In [1]: import numpy as np

In [2]: import numpy.linalg as la

In [3]: np.set_printoptions(precision=3, suppress=True, linewidth=200)

In [4]: def tidy(a):
   ...:     return np.round(a, 3) + 0
   ...: 

In [5]: feats = np.load("data.npy")

In [6]: feats
Out[6]: 
array([[34., 36., 18., 12., 48., 42.],
       [36., 34., 18., 12., 48., 42.],
       [18., 18.,  7.,  6., 24., 21.],
       [12., 12.,  6.,  2., 16., 14.],
       [48., 48., 24., 16., 62., 56.],
       [42., 42., 21., 14., 56., 47.]])

In [7]: # equal to its transpose

In [8]: ang = np.radians(3)

In [9]: r_ = np.eye(6)

In [10]: r_[5, 5] = r_[4, 4] = np.cos(ang)

In [11]: r_[5, 4], r_[4, 5] = -np.sin(ang), np.sin(ang)

In [12]: tidy(r_)
Out[12]: 
array([[ 1.   ,  0.   ,  0.   ,  0.   ,  0.   ,  0.   ],
       [ 0.   ,  1.   ,  0.   ,  0.   ,  0.   ,  0.   ],
       [ 0.   ,  0.   ,  1.   ,  0.   ,  0.   ,  0.   ],
       [ 0.   ,  0.   ,  0.   ,  1.   ,  0.   ,  0.   ],
       [ 0.   ,  0.   ,  0.   ,  0.   ,  0.999,  0.052],
       [ 0.   ,  0.   ,  0.   ,  0.   , -0.052,  0.999]])

In [13]: M2 = feats @ r_.T

In [14]: tidy(la.det(r_)), tidy(np.trace(r_))
Out[14]: (np.float64(1.0), np.float64(5.997))

In [15]: F = np.load("case19.npy")

In [16]: F
Out[16]: 
array([[ 4.,  3.,  3.,  7., -5.,  9., -4.],
       [ 8.,  9.,  0.,  7., -1., -8.,  7.],
       [ 4.,  7.,  7.,  6., -3.,  8., -1.],
       [ 2.,  3.,  7.,  1.,  4., -2.,  1.],
       [ 0.,  0.,  0.,  0., -3., -3.,  0.],
       [ 0.,  0.,  0.,  0., -1.,  0.,  1.],
       [ 0.,  0.,  0.,  0.,  2.,  0.,  3.]])

In [17]: rng = np.random.default_rng(352)

In [18]: z = rng.permutation(7)

In [19]: z
Out[19]: array([5, 6, 1, 0, 3, 4, 2])

In [20]: M2 = F[z][:, z]

In [21]: np.diag(M2)
Out[21]: array([ 0.,  3.,  9.,  4.,  1., -3.,  7.])

In [22]: np.trace(M2)
Out[22]: np.float64(21.0)

In [23]: M2
Out[23]: 
array([[ 0.,  1.,  0.,  0.,  0., -1.,  0.],
       [ 0.,  3.,  0.,  0.,  0.,  2.,  0.],
       [-8.,  7.,  9.,  8.,  7., -1.,  0.],
       [ 9., -4.,  3.,  4.,  7., -5.,  3.],
       [-2.,  1.,  3.,  2.,  1.,  4.,  7.],
       [-3.,  0.,  0.,  0.,  0., -3.,  0.],
       [ 8., -1.,  7.,  4.,  6., -3.,  7.]])

In [24]: def softmax(z):
    ...:     e = np.exp(z - z.max(axis=-1, keepdims=True))
    ...:     return e / e.sum(axis=-1, keepdims=True)
    ...: 

In [25]: tidy(softmax(M2[6]))
Out[25]: array([0.529, 0.   , 0.195, 0.01 , 0.072, 0.   , 0.195])

In [26]: tidy(softmax(M2[6] + 3))
Out[26]: array([0.529, 0.   , 0.195, 0.01 , 0.072, 0.   , 0.195])

In [27]: tidy(softmax(M2).sum(axis=1))
Out[27]: array([1., 1., 1., 1., 1., 1., 1.])

In [28]: S = M2 @ M2.T / np.sqrt(7)

In [29]: tidy(softmax(S + np.triu(np.full(S.shape, -np.inf), 1)))
Out[29]: 
array([[1.   , 0.   , 0.   , 0.   , 0.   , 0.   , 0.   ],
       [0.011, 0.989, 0.   , 0.   , 0.   , 0.   , 0.   ],
       [0.   , 0.   , 1.   , 0.   , 0.   , 0.   , 0.   ],
       [0.   , 0.   , 0.   , 1.   , 0.   , 0.   , 0.   ],
       [0.   , 0.   , 0.003, 0.   , 0.997, 0.   , 0.   ],
       [0.   , 0.   , 0.968, 0.   , 0.   , 0.032, 0.   ],
       [0.   , 0.   , 0.   , 0.   , 0.   , 0.   , 1.   ]])

In [30]: tidy(softmax(S)[6] @ M2)
Out[30]: array([ 8., -1.,  7.,  4.,  6., -3.,  7.])

In [31]: softmax(S).round(6).argmax(axis=1)
Out[31]: array([2, 2, 2, 3, 4, 2, 6])
